% ipython --no-banner

In [1]: import numpy as np

In [2]: import numpy.linalg as la

In [3]: np.set_printoptions(precision=2, suppress=True, linewidth=140)

In [4]: rng = np.random.default_rng(835)

In [5]: lab = rng.integers(0, 2, 5)

In [6]: F = (lab[:, None] == lab) * 2 + np.eye(5)

In [7]: print(F)
[[3. 2. 0. 2. 2.]
 [2. 3. 0. 2. 2.]
 [0. 0. 3. 0. 0.]
 [2. 2. 0. 3. 2.]
 [2. 2. 0. 2. 3.]]

In [8]: # symmetric

In [9]: q, evecs = la.qr(F[:, :1])[0], la.qr(F[:, 1:])[0]

In [10]: sv = la.svd(q.T @ evecs, compute_uv=False)

In [11]: print(round(float(la.norm(q @ q.T - evecs @ evecs.T, 2)), 2))
1.0

In [12]: print(sv)
[0.97]

In [13]: evals, evecs = la.eigh(F)

In [14]: x0 = np.array([1, 3, 1, 0, 3])

In [15]: print(la.eigvalsh(F[1:, 1:]))
[1. 1. 3. 7.]

In [16]: print(np.round(evecs * np.sqrt(evals) @ evecs.T, 2) + 0)
[[1.5  0.5  0.   0.5  0.5 ]
 [0.5  1.5  0.   0.5  0.5 ]
 [0.   0.   1.73 0.   0.  ]
 [0.5  0.5  0.   1.5  0.5 ]
 [0.5  0.5  0.   0.5  1.5 ]]

In [17]: print(x0 @ F @ x0)
120.0

In [18]: print(np.round(evecs * np.abs(evals) @ evecs.T, 2) + 0)
[[3. 2. 0. 2. 2.]
 [2. 3. 0. 2. 2.]
 [0. 0. 3. 0. 0.]
 [2. 2. 0. 3. 2.]
 [2. 2. 0. 2. 3.]]

In [19]: q = F.astype(float).copy()

In [20]: for j in range(5):
    ...:     q[:, j] -= q[:, :j] @ (q[:, :j].T @ q[:, j])
    ...:     q[:, j] /= la.norm(q[:, j])
    ...: 

In [21]: print(np.round(q.T @ F, 2) + 0)
[[4.58 4.36 0.   4.36 4.36]
 [0.   1.4  0.   0.68 0.68]
 [0.   0.   3.   0.   0.  ]
 [0.   0.   0.   1.22 0.4 ]
 [0.   0.   0.   0.   1.15]]

In [22]: arr = (rng.random((12, 12)) < 0.3) + np.eye(12)

In [23]: arr /= arr.sum(axis=1, keepdims=True)

In [24]: print(arr)
[[0.5  0.   0.   0.   0.   0.   0.   0.25 0.   0.   0.   0.25]
 [0.   0.67 0.   0.   0.   0.   0.   0.   0.33 0.   0.   0.  ]
 [0.   0.25 0.25 0.25 0.   0.   0.25 0.   0.   0.   0.   0.  ]
 [0.   0.   0.   0.33 0.33 0.   0.   0.   0.   0.   0.   0.33]
 [0.17 0.   0.   0.   0.33 0.17 0.   0.   0.   0.17 0.17 0.  ]
 [0.   0.   0.   0.25 0.25 0.25 0.   0.   0.   0.   0.   0.25]
 [0.   0.   0.   0.   0.33 0.   0.67 0.   0.   0.   0.   0.  ]
 [0.   0.   0.25 0.   0.   0.   0.   0.25 0.25 0.   0.   0.25]
 [0.17 0.   0.   0.17 0.   0.17 0.   0.   0.33 0.   0.17 0.  ]
 [0.   0.25 0.   0.   0.   0.   0.   0.25 0.   0.5  0.   0.  ]
 [0.   0.   0.17 0.17 0.   0.   0.17 0.   0.   0.17 0.17 0.17]
 [0.   0.   0.   0.   0.33 0.   0.   0.   0.   0.33 0.   0.33]]

In [25]: # rows sum to 1

In [26]: lab = rng.permutation(12)

In [27]: print(lab)
[11  4  2  6  5  3  7  1  8  9 10  0]

In [28]: Y = arr[lab][:, lab]

In [29]: print(np.sort(np.abs(la.eigvals(Y))))
[0.21 0.21 0.28 0.31 0.33 0.33 0.34 0.34 0.64 0.64 0.67 1.  ]

In [30]: print(Y)
[[0.33 0.33 0.   0.   0.   0.   0.   0.   0.   0.33 0.   0.  ]
 [0.   0.33 0.   0.   0.17 0.   0.   0.   0.   0.17 0.17 0.17]
 [0.   0.   0.25 0.25 0.   0.25 0.   0.25 0.   0.   0.   0.  ]
 [0.   0.33 0.   0.67 0.   0.   0.   0.   0.   0.   0.   0.  ]
 [0.25 0.25 0.   0.   0.25 0.25 0.   0.   0.   0.   0.   0.  ]
 [0.33 0.33 0.   0.   0.   0.33 0.   0.   0.   0.   0.   0.  ]
 [0.25 0.   0.25 0.   0.   0.   0.25 0.   0.25 0.   0.   0.  ]
 [0.   0.   0.   0.   0.   0.   0.   0.67 0.33 0.   0.   0.  ]
 [0.   0.   0.   0.   0.17 0.17 0.   0.   0.33 0.   0.17 0.17]
 [0.   0.   0.   0.   0.   0.   0.25 0.25 0.   0.5  0.   0.  ]
 [0.17 0.   0.17 0.17 0.   0.17 0.   0.   0.   0.17 0.17 0.  ]
 [0.25 0.   0.   0.   0.   0.   0.25 0.   0.   0.   0.   0.5 ]]

In [31]: print(np.diag(Y))
[0.33 0.33 0.25 0.67 0.25 0.33 0.25 0.67 0.33 0.5  0.17 0.5 ]

In [32]: print(np.allclose(Y, arr))
False

In [33]: print(arr @ np.ones(12))
[1. 1. 1. 1. 1. 1. 1. 1. 1. 1. 1. 1.]

In [34]: pr = np.eye(12)[1]

In [35]: for _ in range(3):
    ...:     pr = pr @ arr
    ...:     print(pr.round(2))
    ...: 
[0.   0.67 0.   0.   0.   0.   0.   0.   0.33 0.   0.   0.  ]
[0.06 0.44 0.   0.06 0.   0.06 0.   0.   0.33 0.   0.06 0.  ]
[0.08 0.3  0.01 0.1  0.03 0.07 0.01 0.01 0.26 0.01 0.06 0.06]

In [36]: q, r_ = la.qr(F)

In [37]: print(round(abs(r_[0, 0]), 2), round(la.norm(F[:, 0]), 2))
4.58 4.58

In [38]: print(q @ r_)
[[3. 2. 0. 2. 2.]
 [2. 3. 0. 2. 2.]
 [0. 0. 3. 0. 0.]
 [2. 2. 0. 3. 2.]
 [2. 2. 0. 2. 3.]]

In [39]: print(r_)
[[-4.58 -4.36  0.   -4.36 -4.36]
 [ 0.   -1.4   0.   -0.68 -0.68]
 [ 0.    0.    3.    0.    0.  ]
 [ 0.    0.    0.   -1.22 -0.4 ]
 [ 0.    0.    0.    0.    1.15]]

In [40]: print(np.allclose(r_.T @ r_, F.T @ F))
True

In [41]: E = np.load("case6.npy")

In [42]: print(E)
[[ 0.54  0.97 -0.64  1.   -1.   -1.   -0.96  1.   -1.  ]
 [ 1.    0.76  1.   -0.05  0.6  -0.99  0.99  1.   -0.91]
 [-0.87  0.4  -0.98  0.96 -1.   -0.88 -0.98  0.72 -0.8 ]
 [ 0.92  0.64  0.94  0.57 -0.65 -0.98  0.77  0.98 -0.86]
 [-0.45 -0.55 -0.22 -0.81  0.94  0.96  0.2  -0.94  0.83]
 [-0.12  0.27 -0.38  0.64 -0.86 -0.71 -0.48  0.62 -0.54]
 [-1.    0.27 -1.    1.   -1.   -0.79 -1.    0.18 -0.83]
 [-0.29  0.12 -0.49  0.47 -0.72 -0.37 -0.49  0.26 -0.29]
 [-0.79 -0.83 -0.55 -0.97  1.    1.    0.22 -1.    0.98]
 [ 0.31  0.22  0.29  0.28 -0.4  -0.58  0.12  0.56 -0.38]
 [ 1.    0.79  1.   -0.01  0.58 -1.    1.    1.   -0.92]
 [-0.99  0.14 -1.    0.99 -1.   -0.53 -1.   -0.09 -0.66]
 [ 0.83 -0.24  0.96 -0.9   0.99  0.67  0.95 -0.42  0.6 ]
 [-0.35  0.25 -0.63  0.71 -0.91 -0.68 -0.66  0.56 -0.54]
 [ 0.97  0.64  0.99  0.22  0.04 -0.98  0.94  0.98 -0.83]
 [-0.95 -0.29 -0.99  0.58 -0.89  0.69 -0.96 -0.79  0.29]
 [-0.98 -0.41 -1.    0.61 -0.92  0.85 -0.99 -0.91  0.46]
 [-0.64  0.4  -0.9   0.92 -0.99 -0.87 -0.91  0.76 -0.76]
 [-0.41 -0.48 -0.24 -0.73  0.89  0.92  0.12 -0.89  0.76]
 [ 0.65 -0.08  0.84 -0.65  0.89  0.28  0.8  -0.09  0.29]
 [ 0.86  0.06  0.95 -0.68  0.92 -0.12  0.92  0.35  0.1 ]
 [-0.96  0.08 -0.99  0.93 -1.   -0.34 -0.99 -0.09 -0.46]
 [-0.96 -0.75 -0.97 -0.74  0.83  0.99 -0.81 -0.99  0.94]
 [ 0.9  -0.74  0.99 -1.    1.    1.    1.   -0.98  0.98]
 [-0.29 -0.78  0.36 -0.98  1.    1.    0.75 -0.99  0.97]
 [-0.98  0.14 -1.    0.97 -1.   -0.51 -1.    0.   -0.6 ]
 [-0.59 -0.49 -0.52 -0.66  0.83  0.93 -0.16 -0.91  0.76]
 [ 0.98  0.    1.   -0.94  1.    0.12  0.99  0.35  0.38]
 [-1.   -0.46 -1.    0.91 -1.    0.88 -1.   -0.96  0.38]
 [ 0.45  0.04  0.59 -0.25  0.48 -0.1   0.51  0.18  0.  ]
 [ 0.18  0.16  0.14  0.24 -0.36 -0.45  0.02  0.42 -0.29]
 [ 0.77 -0.56  0.97 -0.98  1.    0.97  0.97 -0.91  0.91]
 [-0.52  0.   -0.7   0.41 -0.68 -0.03 -0.63 -0.09 -0.1 ]]

In [43]: theta = np.radians(135)

In [44]: r_ = np.eye(12)

In [45]: r_[0, 0] = r_[1, 1] = np.cos(theta)

In [46]: r_[0, 1], r_[1, 0] = -np.sin(theta), np.sin(theta)

In [47]: print(r_)
[[-0.71 -0.71  0.    0.    0.    0.    0.    0.    0.    0.    0.    0.  ]
 [ 0.71 -0.71  0.    0.    0.    0.    0.    0.    0.    0.    0.    0.  ]
 [ 0.    0.    1.    0.    0.    0.    0.    0.    0.    0.    0.    0.  ]
 [ 0.    0.    0.    1.    0.    0.    0.    0.    0.    0.    0.    0.  ]
 [ 0.    0.    0.    0.    1.    0.    0.    0.    0.    0.    0.    0.  ]
 [ 0.    0.    0.    0.    0.    1.    0.    0.    0.    0.    0.    0.  ]
 [ 0.    0.    0.    0.    0.    0.    1.    0.    0.    0.    0.    0.  ]
 [ 0.    0.    0.    0.    0.    0.    0.    1.    0.    0.    0.    0.  ]
 [ 0.    0.    0.    0.    0.    0.    0.    0.    1.    0.    0.    0.  ]
 [ 0.    0.    0.    0.    0.    0.    0.    0.    0.    1.    0.    0.  ]
 [ 0.    0.    0.    0.    0.    0.    0.    0.    0.    0.    1.    0.  ]
 [ 0.    0.    0.    0.    0.    0.    0.    0.    0.    0.    0.    1.  ]]

In [48]: Y = arr @ r_.T

In [49]: print(np.abs(Y - arr).max(axis=0))
[0.85 1.14 0.   0.   0.   0.   0.   0.   0.   0.   0.   0.  ]

In [50]: print(np.allclose(la.norm(arr, axis=1), la.norm(Y, axis=1)))
True

In [51]: print(np.allclose(arr @ arr.T, Y @ Y.T))
True

In [52]: print(np.round(la.det(r_), 2), np.round(np.trace(r_), 2))
1.0 8.59

In [53]: print(Y)
[[-0.35  0.35  0.    0.    0.    0.    0.    0.25  0.    0.    0.    0.25]
 [-0.47 -0.47  0.    0.    0.    0.    0.    0.    0.33  0.    0.    0.  ]
 [-0.18 -0.18  0.25  0.25  0.    0.    0.25  0.    0.    0.    0.    0.  ]
 [ 0.    0.    0.    0.33  0.33  0.    0.    0.    0.    0.    0.    0.33]
 [-0.12  0.12  0.    0.    0.33  0.17  0.    0.    0.    0.17  0.17  0.  ]
 [ 0.    0.    0.    0.25  0.25  0.25  0.    0.    0.    0.    0.    0.25]
 [ 0.    0.    0.    0.    0.33  0.    0.67  0.    0.    0.    0.    0.  ]
 [ 0.    0.    0.25  0.    0.    0.    0.    0.25  0.25  0.    0.    0.25]
 [-0.12  0.12  0.    0.17  0.    0.17  0.    0.    0.33  0.    0.17  0.  ]
 [-0.18 -0.18  0.    0.    0.    0.    0.    0.25  0.    0.5   0.    0.  ]
 [ 0.    0.    0.17  0.17  0.    0.    0.17  0.    0.    0.17  0.17  0.17]
 [ 0.    0.    0.    0.    0.33  0.    0.    0.    0.    0.33  0.    0.33]]
